% ipython --no-banner

In [1]: import numpy as np

In [2]: np.set_printoptions(suppress=True, linewidth=100)

In [3]: def rd(a):
   ...:     return np.round(a, 2) + 0
   ...: 

In [4]: arr = np.load("sample14.npy")

In [5]: print(arr)
[[1 0 0 0 0]
 [0 0 1 0 0]
 [0 0 0 0 1]
 [0 1 0 0 0]
 [0 0 0 1 0]]

In [6]: out = np.array([[0, 1], [2, 1], [0, 0], [0, 1], [0, 0]])

In [7]: print(np.einsum("ik,kj->ij", arr, out))
[[0 1]
 [0 0]
 [0 0]
 [2 1]
 [0 1]]

In [8]: np.linalg.matrix_rank(arr @ out)
Out[8]: np.int64(2)

In [9]: rng = np.random.default_rng(358)

In [10]: labels = rng.integers(0, 3, 4)

In [11]: M = np.array([[-3, 2, -2, 3], [-2, -3, 0, 1], [0, 3, 1, -3], [3, -2, -3, -3]]) * (labels[:, None] == labels)

In [12]: M
Out[12]: 
array([[-3,  0, -2,  0],
       [ 0, -3,  0,  1],
       [ 0,  0,  1,  0],
       [ 0, -2,  0, -3]])

In [13]: u = np.array([1, -2])

In [14]: np.convolve(M[2], u)
Out[14]: array([ 0,  0,  1, -2,  0])

In [15]: rd(np.linalg.norm(arr, axis=0))
Out[15]: array([1., 1., 1., 1., 1.])

In [16]: print(arr @ arr.T)
[[1 0 0 0 0]
 [0 1 0 0 0]
 [0 0 1 0 0]
 [0 0 0 1 0]
 [0 0 0 0 1]]

In [17]: rd(np.linalg.pinv(arr))
Out[17]: 
array([[1., 0., 0., 0., 0.],
       [0., 0., 0., 1., 0.],
       [0., 1., 0., 0., 0.],
       [0., 0., 0., 0., 1.],
       [0., 0., 1., 0., 0.]])

In [18]: arr.T @ arr
Out[18]: 
array([[1, 0, 0, 0, 0],
       [0, 1, 0, 0, 0],
       [0, 0, 1, 0, 0],
       [0, 0, 0, 1, 0],
       [0, 0, 0, 0, 1]])

In [19]: K = np.loadtxt("out13.csv", delimiter=",")

In [20]: rd(K)
Out[20]: 
array([[0.33, 0.  , 0.33, 0.  , 0.33, 0.  ],
       [0.  , 0.5 , 0.5 , 0.  , 0.  , 0.  ],
       [0.33, 0.  , 0.33, 0.33, 0.  , 0.  ],
       [0.  , 0.33, 0.  , 0.67, 0.  , 0.  ],
       [0.33, 0.  , 0.  , 0.33, 0.33, 0.  ],
       [0.  , 0.  , 0.  , 0.33, 0.  , 0.67]])

In [21]: K @ np.ones(6)
Out[21]: array([1., 1., 1., 1., 1., 1.])

In [22]: p = np.eye(6)[0]

In [23]: for _ in range(7):
    ...:     p = p @ K
    ...:     print(p.round(2))
    ...: 
[0.33 0.   0.33 0.   0.33 0.  ]
[0.33 0.   0.22 0.22 0.22 0.  ]
[0.26 0.07 0.19 0.3  0.19 0.  ]
[0.21 0.14 0.19 0.32 0.15 0.  ]
[0.18 0.17 0.2  0.33 0.12 0.  ]
[0.17 0.2  0.21 0.32 0.1  0.  ]
[0.16 0.21 0.22 0.32 0.09 0.  ]

In [24]: out = K / np.sqrt((K ** 2).mean(axis=1, keepdims=True))

In [25]: rd(np.linalg.norm(out, axis=1))
Out[25]: array([2.45, 2.45, 2.45, 2.45, 2.45, 2.45])

In [26]: np.linalg.matrix_rank(K - K.mean(axis=1, keepdims=True))
Out[26]: np.int64(5)

In [27]: out = np.linalg.inv(K)

In [28]: print((np.abs(out) > 1e-9).astype(int))
[[1 1 1 1 1 0]
 [1 1 0 1 1 0]
 [1 1 0 1 1 0]
 [1 1 0 1 1 0]
 [1 1 1 1 1 0]
 [1 1 0 1 1 1]]

In [29]: np.allclose(out, K.T)
Out[29]: False

In [30]: rd(np.linalg.cond(K))
Out[30]: np.float64(23.85)

In [31]: rd(np.linalg.det(K) * out)
Out[31]: 
array([[ 0.04, -0.02, -0.01,  0.02, -0.04,  0.  ],
       [ 0.02, -0.02,  0.  ,  0.01, -0.02,  0.  ],
       [-0.02,  0.01,  0.  , -0.01,  0.02,  0.  ],
       [-0.01,  0.01,  0.  , -0.01,  0.01,  0.  ],
       [-0.02,  0.01,  0.01, -0.01,  0.01,  0.  ],
       [ 0.01,  0.  ,  0.  ,  0.01, -0.01, -0.01]])

In [32]: rd(np.linalg.det(K) * np.linalg.det(out))
Out[32]: np.float64(1.0)

In [33]: np.flatnonzero(np.linalg.matrix_power((M != 0) + (M.T != 0) + np.eye(4), 4)[0])
Out[33]: array([0, 2])

In [34]: rd(np.linalg.det(M))
Out[34]: np.float64(-33.0)

In [35]: rd(K.ravel(order="F"))
Out[35]: 
array([0.33, 0.  , 0.33, 0.  , 0.33, 0.  , 0.  , 0.5 , 0.  , 0.33, 0.  , 0.  , 0.33, 0.5 , 0.33,
       0.  , 0.  , 0.  , 0.  , 0.  , 0.33, 0.67, 0.33, 0.33, 0.33, 0.  , 0.  , 0.  , 0.33, 0.  ,
       0.  , 0.  , 0.  , 0.  , 0.  , 0.67])

In [36]: T = K.reshape(6, 2, -1)

In [37]: print(rd(np.einsum("ihd,ihd->ih", T, T)))
[[0.22 0.11]
 [0.5  0.  ]
 [0.22 0.11]
 [0.11 0.44]
 [0.11 0.22]
 [0.   0.56]]

In [38]: print(rd(T[:, 0]))
[[0.33 0.   0.33]
 [0.   0.5  0.5 ]
 [0.33 0.   0.33]
 [0.   0.33 0.  ]
 [0.33 0.   0.  ]
 [0.   0.   0.  ]]

In [39]: rd(T.sum(axis=1))
Out[39]: 
array([[0.33, 0.33, 0.33],
       [0.  , 0.5 , 0.5 ],
       [0.67, 0.  , 0.33],
       [0.67, 0.33, 0.  ],
       [0.67, 0.33, 0.  ],
       [0.33, 0.  , 0.67]])
